$ python3 -q
>>> import numpy as np
>>> from numpy import linalg as LA
>>> np.set_printoptions(precision=2, suppress=True, linewidth=120, floatmode="fixed")
>>> mat = np.load("a.npy")
>>> print(mat)
[[ 1.10 -0.50 -1.60]
 [-1.70 -0.80  2.30]
 [ 2.10 -0.10  1.00]]
>>> r0 = np.array([0, 2, 2])
>>> print(np.polyval(r0, mat[2]))
[6.20 1.80 4.00]
>>> print(np.convolve(mat[2], r0))
[0.00 4.20 4.00 1.80 2.00]
>>> print(np.array([np.convolve(row, r0, "same") for row in mat]))
[[ 2.20  1.20 -4.20]
 [-3.40 -5.00  3.00]
 [ 4.20  4.00  1.80]]
>>> r0, v = mat[2], mat[0]
>>> print(r0 @ r0)
5.42
>>> print(np.round(r0 @ v, 2))
0.76
>>> pr = (r0 @ v) / (r0 @ r0) * r0
>>> print(pr)
[ 0.29 -0.01  0.14]
>>> print(round((v - pr) @ r0, 2))
-0.0
>>> print(np.outer(r0, v))
[[ 2.31 -1.05 -3.36]
 [-0.11  0.05  0.16]
 [ 1.10 -0.50 -1.60]]
>>> B = np.array([[4, 9], [5, 6]])
>>> W0 = np.kron(np.eye(2, dtype=int), B)
>>> print(W0)
[[4 9 0 0]
 [5 6 0 0]
 [0 0 4 9]
 [0 0 5 6]]
>>> T = np.stack([W0, 3 * W0, W0[::-1]])
>>> print(LA.matrix_rank(T.reshape(3, -1)))
2
>>> print(LA.norm(T, axis=(1, 2)))
[17.78 53.33 17.78]
>>> print(T.shape)
(3, 4, 4)
>>> print((T @ W0.T).shape)
(3, 4, 4)
>>> r0, v = W0[2], W0[1]
>>> print(r0 @ v)
0
>>> print(r0 @ r0)
97
>>> pr = (r0 @ v) / (r0 @ r0) * r0
>>> print((v - pr) @ r0)
0.0
>>> W1 = np.array([[1, -8, -3, 6], [-8, -9, -5, -7], [-4, 2, -9, 6], [-7, 1, 4, -7]])
>>> c = np.array([0, 0, -2, -2])
>>> act = np.maximum(W0 @ W1 + c, 0)
>>> print((act > 0).astype(int))
[[0 0 0 0]
 [0 0 0 0]
 [0 1 0 0]
 [0 1 0 0]]
>>> print(LA.matrix_rank(act))
1
>>> print(act)
[[ 0  0  0  0]
 [ 0  0  0  0]
 [ 0 17  0  0]
 [ 0 16  0  0]]
>>> C = np.array([[2, -2, 0], [0, 0, -2], [1, -1, -2], [1, 2, 1]])
>>> print(act @ C)
[[  0   0   0]
 [  0   0   0]
 [  0   0 -34]
 [  0   0 -32]]
>>> F = np.loadtxt("dump.csv", delimiter=",")
>>> print(F)
[[ 0.42  0.08 -0.25 -0.42]
 [ 0.08  0.02 -0.05 -0.08]
 [-0.25 -0.05  0.15  0.25]
 [-0.42 -0.08  0.25  0.42]]
>>> # rank 1
>>> ev, evecs = LA.eigh(F)
>>> vec = np.array([1, 5, 0, 2])
>>> print(evecs * np.abs(ev) @ evecs.T)
[[ 0.42  0.08 -0.25 -0.42]
 [ 0.08  0.02 -0.05 -0.08]
 [-0.25 -0.05  0.15  0.25]
 [-0.42 -0.08  0.25  0.42]]
>>> print(round(LA.norm(F) ** 2 / LA.norm(F, 2) ** 2, 2))
1.0
>>> print(F[3] @ F[2])
0.25
>>> print(round(float(LA.norm(F[3] - F[2])), 2))
0.26
>>> print(round(float(LA.norm(F, 1)), 2), round(LA.norm(F, np.inf), 2))
1.17 1.17
>>> print(round(LA.norm(F[3], 1), 2), round(float(LA.norm(F[3], np.inf)), 2))
1.17 0.42
>>> print(LA.norm(F, axis=1))
[0.65 0.13 0.39 0.65]
>>> feats = np.array([[-1.82, -6.63, -1.76],
...     [2.71, 4.09, -2.37],
...     [-3.66, -11.23, 8.36],
...     [-0.66, 2.95, -11.79],
...     [-4.93, 23.35, -4.83],
...     [-4.74, 0.92, 8.21],
...     [3.67, 2.76, -14.25],
...     [7.41, -0.92, 8.54],
...     [4.09, 2.6, -4.41],
...     [-2.77, -4.74, 20.3],
...     [1.47, -6.13, 10.69],
...     [2.99, 4.84, 4.34],
...     [5.35, -6.56, -5.19],
...     [0.83, 4.03, 9.28],
...     [-7.14, 4.64, -0.22],
...     [-3.05, 3.98, 5.0],
...     [7.9, -2.51, 4.61]])
>>> idx = feats[:, 2] > np.median(feats[:, 2])
>>> r0 = feats[idx].mean(axis=0) - feats[~idx].mean(axis=0)
>>> print(round((((feats - feats.mean(axis=0)) @ r0 > 0) == idx).mean(), 2))
0.94
>>> print(r0)
[-0.05 -5.64 13.87]
>>> print(idx.astype(int))
[0 0 1 0 0 1 0 1 0 1 1 0 0 1 0 1 1]
>>> print(feats.sum(axis=0))
[ 7.65 15.44 34.51]
>>> print(np.unravel_index(np.abs(feats).argmax(), feats.shape))
(np.int64(4), np.int64(1))
>>> feats[:, 3]
Traceback (most recent call last):
  File "<python-input-57>", line 1, in <module>
    feats[:, 3]
    ~~~~~^^^^^^
IndexError: index 3 is out of bounds for axis 1 with size 3
>>> print(np.abs(feats).max())
23.35
>>> LA.rank(feats)
Traceback (most recent call last):
  File "<python-input-59>", line 1, in <module>
    LA.rank(feats)
    ^^^^^^^
AttributeError: module 'numpy.linalg' has no attribute 'rank'
>>> print(LA.svd(feats, compute_uv=False))
[39.02 27.82 16.80]
>>> print(np.count_nonzero(feats))
51
>>> print(feats.shape)
(17, 3)
>>> vec = np.array([-2, 9, -8])
>>> rhs = feats @ vec
>>> print(np.round(LA.pinv(feats) @ feats, 2) + 0)
[[1.00 0.00 0.00]
 [0.00 1.00 0.00]
 [0.00 0.00 1.00]]
>>> rng = np.random.default_rng(35967)
>>> rhs = rhs + 0.3 * rng.normal(size=17)
>>> print(rhs)
[ -41.58   50.95 -160.77  121.83  258.45  -48.22  131.37  -91.30   50.37 -199.34 -143.79    2.93  -28.22  -39.80
   57.67    2.07  -74.95]
>>> c, *_ = LA.lstsq(feats, rhs)
>>> print(np.round(feats.T @ (rhs - feats @ c), 2) + 0)
[0.00 0.00 0.00]
>>> K = np.array([[1, 0, 5],
...     [1, 4, 0],
...     [1, 6, 0],
...     [1, 0, 3],
...     [1, 0, 2],
...     [1, 0, 5],
...     [1, 0, 4],
...     [1, 0, 5],
...     [1, 2, 1],
...     [1, 0, 3],
...     [1, 4, 0],
...     [1, 0, 3],
...     [1, 0, 3],
...     [1, 0, 4],
...     [1, 2, 1],
...     [1, 6, 0],
...     [1, 0, 2],
...     [1, 0, 2],
...     [1, 0, 2]])
>>> print(K)
[[1 0 5]
 [1 4 0]
 [1 6 0]
 [1 0 3]
 [1 0 2]
 [1 0 5]
 [1 0 4]
 [1 0 5]
 [1 2 1]
 [1 0 3]
 [1 4 0]
 [1 0 3]
 [1 0 3]
 [1 0 4]
 [1 2 1]
 [1 6 0]
 [1 0 2]
 [1 0 2]
 [1 0 2]]
>>> B = K[0, 0] * K[1:] - np.outer(K[1:, 0], K[0])
>>> print(B)
[[ 0  4 -5]
 [ 0  6 -5]
 [ 0  0 -2]
 [ 0  0 -3]
 [ 0  0  0]
 [ 0  0 -1]
 [ 0  0  0]
 [ 0  2 -4]
 [ 0  0 -2]
 [ 0  4 -5]
 [ 0  0 -2]
 [ 0  0 -2]
 [ 0  0 -1]
 [ 0  2 -4]
 [ 0  6 -5]
 [ 0  0 -3]
 [ 0  0 -3]
 [ 0  0 -3]]
>>> print(np.flatnonzero(~B.round(6).any(axis=1)))
[4 6]
>>> print(LA.matrix_rank(B), LA.matrix_rank(K))
2 3
>>> print(K[:, 0] / K[0, 0])
[1.00 1.00 1.00 1.00 1.00 1.00 1.00 1.00 1.00 1.00 1.00 1.00 1.00 1.00 1.00 1.00 1.00 1.00 1.00]
>>> B = K + rng.integers(-2, 3, (19, 2)) @ rng.integers(-2, 3, (2, 3))
>>> print(B)
[[-1  1  3]
 [ 1  4  0]
 [ 1  6  0]
 [ 1  0  3]
 [-1  1  0]
 [ 3 -1  7]
 [-3  2  0]
 [ 5 -2  9]
 [-1  3 -1]
 [ 3 -1  5]
 [ 3  3  2]
 [ 5 -2  7]
 [ 1  0  3]
 [-1  1  2]
 [ 1  2  1]
 [ 3  5  2]
 [-3  2 -2]
 [ 5 -2  6]
 [-1  1  0]]
>>> print(np.abs(B - K).sum(axis=1))
[ 5  0  0  0  5  5 10 10  5  5  5 10  0  5  0  5 10 10  5]
>>> print(LA.matrix_rank(B - K, tol=1e-8))
1
>>> print(B - K)
[[-2  1 -2]
 [ 0  0  0]
 [ 0  0  0]
 [ 0  0  0]
 [-2  1 -2]
 [ 2 -1  2]
 [-4  2 -4]
 [ 4 -2  4]
 [-2  1 -2]
 [ 2 -1  2]
 [ 2 -1  2]
 [ 4 -2  4]
 [ 0  0  0]
 [-2  1 -2]
 [ 0  0  0]
 [ 2 -1  2]
 [-4  2 -4]
 [ 4 -2  4]
 [-2  1 -2]]
>>> U, s, vt = LA.svd(F)
>>> evecs = vt[:(s > 1e-8).sum()]
>>> vec = F[0] + 4 * F[2] + rng.integers(2) * np.eye(4)[0]
>>> print(vec)
[-0.58 -0.12  0.35  0.58]
>>> print(np.diag(evecs.T @ evecs))
[0.42 0.02 0.15 0.42]
>>> print(LA.matrix_rank(np.vstack([F, vec])))
1
>>> print(np.allclose(evecs.T @ evecs @ vec, vec))
True
>>> print(round(LA.norm(vec - evecs.T @ evecs @ vec), 2))
0.0
>>> E = np.array([[0.0, 0.0, 0.0, -4.0],
...     [0.0, 0.0, 0.0, -8.0],
...     [0.0, 0.0, 0.0, -9.0],
...     [-4.0, -8.0, -9.0, 0.0]])
>>> rk = LA.matrix_rank(E)
>>> print(rk)
2
>>> N = LA.svd(E)[2][rk:].T
>>> print([int(LA.matrix_rank(E[:, :j + 1])) for j in range(4)])
[1, 1, 1, 2]
>>> print(np.round(E @ N, 2) + 0)
[[0.00 0.00]
 [0.00 0.00]
 [0.00 0.00]
 [0.00 0.00]]
>>> print([int(LA.matrix_rank(np.delete(E, i, axis=0))) for i in range(4)])
[2, 2, 2, 1]
>>> print(np.allclose(E @ N, 0))
True
>>> B = E / np.sqrt((E ** 2).mean(axis=1, keepdims=True))
>>> print(LA.norm(B, axis=1))
[2.00 2.00 2.00 2.00]
>>> print(LA.matrix_rank(E - E.mean(axis=1, keepdims=True)))
2
>>> print(B[3])
[-0.63 -1.26 -1.42  0.00]
>>> print(E - E.mean(axis=1, keepdims=True))
[[ 1.00  1.00  1.00 -3.00]
 [ 2.00  2.00  2.00 -6.00]
 [ 2.25  2.25  2.25 -6.75]
 [ 1.25 -2.75 -3.75  5.25]]
>>> vec = np.array([3, 3, 2])
>>> rhs = K @ vec
>>> print(LA.lstsq(K, rhs)[0])
[3.00 3.00 2.00]
>>> print(np.round(LA.pinv(K) @ K, 2) + 0)
[[1.00 0.00 0.00]
 [0.00 1.00 0.00]
 [0.00 0.00 1.00]]
>>> print(rhs)
[13 15 21  9  7 13 11 13 11  9 15  9  9 11 11 21  7  7  7]
>>> rhs = rhs + 0.02 * rng.normal(size=19)
>>> print(rhs)
[13.01 15.00 21.00  8.99  6.98 13.01 11.01 12.98 11.00  8.98 14.98  9.00  9.00 11.01 10.98 21.00  6.98  6.99  6.97]
>>> c, *_ = LA.lstsq(K, rhs)
>>> print(c)
[2.97 3.01 2.01]
>>> print([round(float(LA.norm(LA.solve(K.T @ K + lam * np.eye(3), K.T @ rhs))), 2) for lam in (0, 1, 10, 100)])
[4.68, 4.45, 4.08, 2.59]
>>> M = np.load("layer8.npy")
>>> print(M)
[[-0.34 -1.09  0.00]
 [ 1.43  4.36  0.02]
 [ 1.96  5.92 -0.01]
 [-0.23 -0.69  0.01]
 [ 0.23  0.65 -0.02]
 [-0.75 -2.24 -0.01]
 [ 0.86  2.46  0.02]
 [-0.97 -2.91  0.01]
 [-0.64 -1.84 -0.05]
 [-1.05 -3.10  0.01]
 [-0.53 -1.53 -0.01]
 [ 0.60  1.87  0.01]
 [-0.34 -0.88  0.03]]
>>> Xc = M - M.mean(axis=1)
Traceback (most recent call last):
  File "<python-input-116>", line 1, in <module>
    Xc = M - M.mean(axis=1)
         ~~^~~~~~~~~~~~~~~~
ValueError: operands could not be broadcast together with shapes (13,3) (13,) 
>>> Xc = M - M.mean(axis=0)
>>> U, s, vt = LA.svd(Xc, full_matrices=False)
>>> print(np.abs(vt[0]).argmax())
1
>>> print((np.sign(U[:, 0]) == np.sign(U[0, 0])).astype(int))
[1 0 0 1 0 1 0 1 1 1 1 0 1]
>>> print(np.searchsorted(np.cumsum(s ** 2) / (s ** 2).sum(), 0.9) + 1)
1
>>> print(LA.matrix_rank(Xc))
3
>>> print(s)
[10.29  0.08  0.07]
>>> print(np.abs(U[:, 0]).argmax())
2
>>> print(np.abs(vt[-1]))
[0.02 0.01 1.00]
>>> print(round(float((s ** 2).sum() ** 2 / (s ** 4).sum()), 2))
1.0
